In [1]: import numpy as np

In [2]: import numpy.linalg as la

In [3]: np.set_printoptions(suppress=True, linewidth=120)

In [4]: data = np.load("out3.npy")

In [5]: data
Out[5]: 
array([[  6.94,  10.03,  -0.63],
       [ -0.21,   0.96,   1.15],
       [ -0.26,   0.85,   1.12],
       [  1.37,  -1.04,  -1.78],
       [  1.63,  -1.56,  -2.15],
       [  1.87,  -2.42,  -2.56],
       [  1.97,  -3.13,  -2.79],
       [  1.96,  -5.06,  -3.17],
       [  0.8 , -11.44,  -3.38],
       [  0.01, -14.28,  -3.24],
       [ -0.92, -17.31,  -3.  ]])

In [6]: # column 1 is much longer than the rest

In [7]: idx = data[:, 2] > np.median(data[:, 2])

In [8]: u = data[idx].mean(axis=0) - data[~idx].mean(axis=0)

In [9]: ((data - data.mean(axis=0)) @ u > 0).astype(int)
Out[9]: array([1, 1, 1, 1, 1, 1, 1, 0, 0, 0, 0])

In [10]: round((((data - data.mean(axis=0)) @ u > 0) == idx).mean(), 2)
Out[10]: np.float64(0.82)

In [11]: idx.astype(int)
Out[11]: array([1, 1, 1, 1, 1, 0, 0, 0, 0, 0, 0])

In [12]: u.round(2)
Out[12]: array([ 0.95, 10.79,  2.57])

In [13]: np.argsort(-np.abs(u).round(6), kind="stable")
Out[13]: array([1, 2, 0])

In [14]: x = np.array([2, 1, 0])

In [15]: y = data @ x

In [16]: np.round(la.pinv(data) @ data, 2) + 0
Out[16]: 
array([[1., 0., 0.],
       [0., 1., 0.],
       [0., 0., 1.]])

In [17]: np.round(la.solve(data.T @ data, data.T @ y), 2) + 0
Out[17]: array([2., 1., 0.])

In [18]: y.round(2)
Out[18]: array([ 23.91,   0.54,   0.33,   1.7 ,   1.7 ,   1.32,   0.81,  -1.14,  -9.84, -14.26, -19.15])

In [19]: rng = np.random.default_rng(98306)

In [20]: y = y + 0.02 * rng.normal(size=11)

In [21]: y.round(2)
Out[21]: array([ 23.92,   0.56,   0.35,   1.72,   1.72,   1.28,   0.81,  -1.16,  -9.82, -14.27, -19.18])

In [22]: beta, *_ = la.lstsq(data, y)

In [23]: round(la.norm(y - data @ beta), 2)
Out[23]: np.float64(0.06)

In [24]: [round(float(la.norm(la.solve(data.T @ data + lam * np.eye(3), data.T @ y))), 2) for lam in (0, 1, 10, 100)]
Out[24]: [2.24, 2.16, 1.92, 1.27]

In [25]: beta.round(2)
Out[25]: array([2.  , 1.  , 0.01])

In [26]: np.round(data.T @ (y - data @ beta), 2) + 0
Out[26]: array([0., 0., 0.])
